>>> import numpy as np
>>> import numpy.linalg as la
>>> np.set_printoptions(precision=2, suppress=True, linewidth=140)
>>> f = np.array([0, -2, -3, -1])
>>> J = f[np.abs(np.subtract.outer(np.arange(4), np.arange(4)))]
>>> J
array([[ 0, -2, -3, -1],
       [-2,  0, -2, -3],
       [-3, -2,  0, -2],
       [-1, -3, -2,  0]])
>>> vec = np.array([-1, -4, 4, 5])
>>> np.einsum("ij,j->i", J, vec)
array([ -9, -21,   1,   5])
>>> J * vec
array([[  0,   8, -12,  -5],
       [  2,   0,  -8, -15],
       [  3,   8,   0, -10],
       [  1,  12,  -8,   0]])
>>> (J @ vec).argmax()
np.int64(3)
>>> la.norm(J @ vec) <= la.norm(J, 2) * la.norm(vec) + 1e-9
np.True_
>>> J @ vec
array([ -9, -21,   1,   5])
>>> np.sign((J @ vec).round(6))
array([-1, -1,  1,  1])
>>> np.all(la.eigvalsh(J) > 0)
np.False_
>>> round(float(la.eigvalsh(J).min()), 2)
-6.52
>>> vec = np.array([-5, -5, -2, -3])
>>> h = np.maximum(J @ vec, 0)
>>> np.maximum(J @ (3 * vec), 0)
array([57, 69, 93, 72])
>>> np.flatnonzero(h > 1e-9)
array([0, 1, 2, 3])
>>> h
array([19, 23, 31, 24])
>>> np.tanh(J @ vec)
array([1., 1., 1., 1.])
>>> E = np.load("test19.npy")
>>> E
array([[ 3,  0,  0,  0],
       [ 0,  2,  0,  0],
       [ 0,  0, -8,  0],
       [ 0,  0,  0,  4]])
>>> (E != 0).astype(int)
array([[1, 0, 0, 0],
       [0, 1, 0, 0],
       [0, 0, 1, 0],
       [0, 0, 0, 1]])
>>> np.round(la.det(E), 2)
np.float64(-192.0)
>>> E @ E
array([[ 9,  0,  0,  0],
       [ 0,  4,  0,  0],
       [ 0,  0, 64,  0],
       [ 0,  0,  0, 16]])
>>> feats = np.array([[-3, 6, -3, -9], [7, 1, -7, -7]])
>>> feats
array([[-3,  6, -3, -9],
       [ 7,  1, -7, -7]])
>>> rng = np.random.default_rng(66)
>>> A2 = feats + rng.integers(-2, 3, (2, 1)) @ rng.integers(-2, 3, (1, 4))
>>> A2
array([[ -5,   8,  -1, -13],
       [  5,   3,  -5, -11]])
>>> la.matrix_rank(A2 - feats, tol=1e-8)
np.int64(1)
>>> A2 - feats
array([[-2,  2,  2, -4],
       [-2,  2,  2, -4]])
>>> mat = np.loadtxt("block2.csv", delimiter=",")
>>> mat
array([[ 6.,  0.,  0.],
       [ 7., -4.,  0.],
       [ 0.,  0.,  0.]])
>>> la.eigvals(mat)
array([-4.,  6.,  0.])
>>> np.poly(mat)
array([  1.,  -2., -24.,   0.])
>>> np.einsum("ij,ji->", mat, mat)
np.float64(52.0)
>>> K = np.diag(np.array([-2, 2, -3])) + 2 * np.eye(3, k=1) + 2 * np.eye(3, k=-1)
>>> K
array([[-2.,  2.,  0.],
       [ 2.,  2.,  2.],
       [ 0.,  2., -3.]])
>>> vals, V = la.eig(K)
>>> np.sort(la.eigvals(la.inv(K)))
array([-0.42, -0.25,  0.3 ])
>>> round(float(np.prod(vals)), 2)
32.0
>>> vals
array([ 3.37, -2.37, -4.  ])
>>> la.svd(E, compute_uv=False)
array([8., 4., 3., 2.])
>>> E @ E.T
array([[ 9,  0,  0,  0],
       [ 0,  4,  0,  0],
       [ 0,  0, 64,  0],
       [ 0,  0,  0, 16]])
>>> m1 = np.array([[3, 3, -2, -1], [1, 1, -1, 1]])
>>> m1
array([[ 3,  3, -2, -1],
       [ 1,  1, -1,  1]])
>>> A2 = np.array([[3, -2], [-1, 3]])
>>> basis = np.kron(A2, m1)
>>> basis
array([[ 9,  9, -6, -3, -6, -6,  4,  2],
       [ 3,  3, -3,  3, -2, -2,  2, -2],
       [-3, -3,  2,  1,  9,  9, -6, -3],
       [-1, -1,  1, -1,  3,  3, -3,  3]])
>>> def softmax(z):
...     e = np.exp(z - z.max(axis=-1, keepdims=True))
...     return e / e.sum(axis=-1, keepdims=True)
... 
>>> softmax(basis).sum(axis=1)
array([1., 1., 1., 1.])
>>> np.round(softmax(basis[2]), 2) + 0
array([0. , 0. , 0. , 0. , 0.5, 0.5, 0. , 0. ])
>>> att = basis @ basis.T / np.sqrt(8)
>>> softmax(att)[2] @ basis
array([-3., -3.,  2.,  1.,  9.,  9., -6., -3.])
>>> np.count_nonzero(m1)
np.int64(8)
>>> m1[2]
Traceback (most recent call last):
  File "<python-input-57>", line 1, in <module>
    m1[2]
    ~~^^^
IndexError: index 2 is out of bounds for axis 0 with size 2
>>> m1[:, 4]
Traceback (most recent call last):
  File "<python-input-58>", line 1, in <module>
    m1[:, 4]
    ~~^^^^^^
IndexError: index 4 is out of bounds for axis 1 with size 4
>>> m1.sum(axis=0)
array([ 4,  4, -3,  0])
>>> np.zeros(2, 4)
Traceback (most recent call last):
  File "<python-input-60>", line 1, in <module>
    np.zeros(2, 4)
    ~~~~~~~~^^^^^^
TypeError: Cannot interpret '4' as a data type
>>> m1 - m1[0]
array([[ 0,  0,  0,  0],
       [-2, -2,  1,  2]])
>>> data = np.load("w.npy")
>>> data
array([[ 0.11, -1.12,  1.61, -0.36],
       [ 0.75,  1.11,  0.41, -1.43],
       [-1.49,  0.99,  0.85,  0.23],
       [-1.09, -0.71, -0.72, -1.33]])
>>> idx = rng.permutation(4)
>>> idx
array([1, 3, 2, 0])
>>> A2 = data[idx][:, idx]
>>> round(float(la.det(A2)), 2), np.round(la.det(data[idx]), 2)
(-16.0, np.float64(-16.0))
>>> np.round(data @ data.T, 2) + 0
array([[4., 0., 0., 0.],
       [0., 4., 0., 0.],
       [0., 0., 4., 0.],
       [0., 0., 0., 4.]])
>>> la.svd(data, compute_uv=False)
array([2., 2., 2., 2.])
>>> la.pinv(data)
array([[ 0.03,  0.19, -0.37, -0.27],
       [-0.28,  0.28,  0.25, -0.18],
       [ 0.4 ,  0.1 ,  0.21, -0.18],
       [-0.09, -0.36,  0.06, -0.33]])
>>> round(float(data[:, 1] @ data[:, 0]), 2)
-0.0
>>> arr = np.array([[-4, 5, -2, -1], [0, 5, -4, 2], [-1, 3, -4, 5]])
>>> arr[0] = arr[2]
>>> arr
array([[-1,  3, -4,  5],
       [ 0,  5, -4,  2],
       [-1,  3, -4,  5]])
>>> left, sigma, Vh = la.svd(arr)
>>> V = Vh[:(sigma > 1e-8).sum()]
>>> vec = arr[0] + -3 * arr[1] + rng.integers(2) * np.eye(4)[0]
>>> vec
array([ -1., -12.,   8.,  -1.])
>>> V.T @ V
array([[ 0.07,  0.11,  0.03, -0.23],
       [ 0.11,  0.73, -0.4 , -0.14],
       [ 0.03, -0.4 ,  0.36, -0.26],
       [-0.23, -0.14, -0.26,  0.83]])
